$ ipython --no-banner

In [1]: import numpy as np

In [2]: from numpy import linalg as LA

In [3]: np.set_printoptions(precision=2, suppress=True, linewidth=100, floatmode="fixed")

In [4]: A = np.load("w.npy")

In [5]: A
Out[5]: 
array([[ 1.14,  4.51,  0.10,  0.39],
       [ 0.03,  0.49,  3.23,  1.29],
       [ 0.25,  0.08,  3.21,  1.71],
       [-0.50, -0.06,  4.03,  1.03],
       [-1.84,  1.21,  4.74, -0.95],
       [ 1.35,  3.63,  0.34,  1.03],
       [-1.08,  1.17,  4.00, -0.17],
       [ 1.02,  0.39,  2.29,  2.33],
       [-4.17, -5.54, 10.44,  0.10],
       [ 1.44,  0.44,  1.84,  2.71],
       [ 0.48, -2.60,  4.33,  3.28],
       [ 1.16,  2.34,  1.17,  1.49],
       [ 0.22, -0.70,  3.63,  2.07],
       [ 0.55,  1.84,  2.03,  1.13],
       [-2.33, -0.68,  6.17, -0.49],
       [-0.16,  0.86,  3.23,  0.91],
       [ 0.56,  0.34,  2.77,  1.89],
       [-1.58, -0.90,  5.53,  0.37],
       [ 1.06,  0.57,  2.16,  2.27]])

In [6]: cen = A - A.mean(axis=0)

In [7]: left, sv, Vt = LA.svd(cen, full_matrices=False)

In [8]: (np.sign(left[:, 0]) == np.sign(left[0, 0])).astype(int)
Out[8]: array([1, 1, 1, 0, 0, 1, 0, 1, 0, 1, 0, 1, 0, 1, 0, 1, 1, 0, 1])

In [9]: np.abs(Vt[0]).argmax()
Out[9]: np.int64(2)

In [10]: np.searchsorted(np.cumsum(sv ** 2) / (sv ** 2).sum(), 0.9) + 1
Out[10]: np.int64(2)

In [11]: np.round(sv ** 2 / (sv ** 2).sum(), 2) + 0
Out[11]: array([0.83, 0.17, 0.00, 0.00])

In [12]: LA.matrix_rank(A, rtol=0.1)
Out[12]: np.int64(3)

In [13]: np.argsort(-LA.norm(A, axis=0).round(6), kind="stable")[:3]
Out[13]: array([2, 1, 3])

In [14]: [round(float(x), 2) for x in LA.svd(A, compute_uv=False)[:3]]
Out[14]: [18.95, 9.81, 6.46]

In [15]: feats = np.loadtxt("data.csv", delimiter=",")

In [16]: feats
Out[16]: 
array([[0.00, 0.00, 0.00, 0.00, 0.00, 0.00, 0.00, 0.00, 0.00, 0.00, 1.00],
       [0.00, 0.00, 0.00, 0.00, 0.00, 0.00, 1.00, 0.00, 0.00, 0.00, 0.00],
       [0.00, 0.00, 0.00, 1.00, 0.00, 0.00, 0.00, 0.00, 0.00, 0.00, 0.00],
       [0.00, 0.00, 0.00, 0.00, 0.00, 0.00, 0.00, 0.00, 1.00, 0.00, 0.00],
       [0.00, 0.00, 0.00, 0.00, 0.00, 1.00, 0.00, 0.00, 0.00, 0.00, 0.00],
       [0.00, 0.00, 0.00, 0.00, 0.00, 0.00, 0.00, 0.00, 0.00, 1.00, 0.00],
       [0.00, 1.00, 0.00, 0.00, 0.00, 0.00, 0.00, 0.00, 0.00, 0.00, 0.00],
       [1.00, 0.00, 0.00, 0.00, 0.00, 0.00, 0.00, 0.00, 0.00, 0.00, 0.00],
       [0.00, 0.00, 0.00, 0.00, 0.00, 0.00, 0.00, 1.00, 0.00, 0.00, 0.00],
       [0.00, 0.00, 0.00, 0.00, 1.00, 0.00, 0.00, 0.00, 0.00, 0.00, 0.00],
       [0.00, 0.00, 1.00, 0.00, 0.00, 0.00, 0.00, 0.00, 0.00, 0.00, 0.00]])

In [17]: # keeps lengths

In [18]: round(float(np.abs(LA.eigvals(feats)).max()), 2)
Out[18]: 1.0

In [19]: feats @ feats
Out[19]: 
array([[0.00, 0.00, 1.00, 0.00, 0.00, 0.00, 0.00, 0.00, 0.00, 0.00, 0.00],
       [0.00, 1.00, 0.00, 0.00, 0.00, 0.00, 0.00, 0.00, 0.00, 0.00, 0.00],
       [0.00, 0.00, 0.00, 0.00, 0.00, 0.00, 0.00, 0.00, 1.00, 0.00, 0.00],
       [0.00, 0.00, 0.00, 0.00, 0.00, 0.00, 0.00, 1.00, 0.00, 0.00, 0.00],
       [0.00, 0.00, 0.00, 0.00, 0.00, 0.00, 0.00, 0.00, 0.00, 1.00, 0.00],
       [0.00, 0.00, 0.00, 0.00, 1.00, 0.00, 0.00, 0.00, 0.00, 0.00, 0.00],
       [0.00, 0.00, 0.00, 0.00, 0.00, 0.00, 1.00, 0.00, 0.00, 0.00, 0.00],
       [0.00, 0.00, 0.00, 0.00, 0.00, 0.00, 0.00, 0.00, 0.00, 0.00, 1.00],
       [1.00, 0.00, 0.00, 0.00, 0.00, 0.00, 0.00, 0.00, 0.00, 0.00, 0.00],
       [0.00, 0.00, 0.00, 0.00, 0.00, 1.00, 0.00, 0.00, 0.00, 0.00, 0.00],
       [0.00, 0.00, 0.00, 1.00, 0.00, 0.00, 0.00, 0.00, 0.00, 0.00, 0.00]])

In [20]: np.allclose(feats, feats.T)
Out[20]: False

In [21]: (feats - feats.T) / 2
Out[21]: 
array([[ 0.00,  0.00,  0.00,  0.00,  0.00,  0.00,  0.00, -0.50,  0.00,  0.00,  0.50],
       [ 0.00,  0.00,  0.00,  0.00,  0.00,  0.00,  0.00,  0.00,  0.00,  0.00,  0.00],
       [ 0.00,  0.00,  0.00,  0.50,  0.00,  0.00,  0.00,  0.00,  0.00,  0.00, -0.50],
       [ 0.00,  0.00, -0.50,  0.00,  0.00,  0.00,  0.00,  0.00,  0.50,  0.00,  0.00],
       [ 0.00,  0.00,  0.00,  0.00,  0.00,  0.50,  0.00,  0.00,  0.00, -0.50,  0.00],
       [ 0.00,  0.00,  0.00,  0.00, -0.50,  0.00,  0.00,  0.00,  0.00,  0.50,  0.00],
       [ 0.00,  0.00,  0.00,  0.00,  0.00,  0.00,  0.00,  0.00,  0.00,  0.00,  0.00],
       [ 0.50,  0.00,  0.00,  0.00,  0.00,  0.00,  0.00,  0.00, -0.50,  0.00,  0.00],
       [ 0.00,  0.00,  0.00, -0.50,  0.00,  0.00,  0.00,  0.50,  0.00,  0.00,  0.00],
       [ 0.00,  0.00,  0.00,  0.00,  0.50, -0.50,  0.00,  0.00,  0.00,  0.00,  0.00],
       [-0.50,  0.00,  0.50,  0.00,  0.00,  0.00,  0.00,  0.00,  0.00,  0.00,  0.00]])

In [22]: round(LA.det(feats), 2)
Out[22]: np.float64(1.0)

In [23]: LA.matrix_power(feats, 2)
Out[23]: 
array([[0.00, 0.00, 1.00, 0.00, 0.00, 0.00, 0.00, 0.00, 0.00, 0.00, 0.00],
       [0.00, 1.00, 0.00, 0.00, 0.00, 0.00, 0.00, 0.00, 0.00, 0.00, 0.00],
       [0.00, 0.00, 0.00, 0.00, 0.00, 0.00, 0.00, 0.00, 1.00, 0.00, 0.00],
       [0.00, 0.00, 0.00, 0.00, 0.00, 0.00, 0.00, 1.00, 0.00, 0.00, 0.00],
       [0.00, 0.00, 0.00, 0.00, 0.00, 0.00, 0.00, 0.00, 0.00, 1.00, 0.00],
       [0.00, 0.00, 0.00, 0.00, 1.00, 0.00, 0.00, 0.00, 0.00, 0.00, 0.00],
       [0.00, 0.00, 0.00, 0.00, 0.00, 0.00, 1.00, 0.00, 0.00, 0.00, 0.00],
       [0.00, 0.00, 0.00, 0.00, 0.00, 0.00, 0.00, 0.00, 0.00, 0.00, 1.00],
       [1.00, 0.00, 0.00, 0.00, 0.00, 0.00, 0.00, 0.00, 0.00, 0.00, 0.00],
       [0.00, 0.00, 0.00, 0.00, 0.00, 1.00, 0.00, 0.00, 0.00, 0.00, 0.00],
       [0.00, 0.00, 0.00, 1.00, 0.00, 0.00, 0.00, 0.00, 0.00, 0.00, 0.00]])
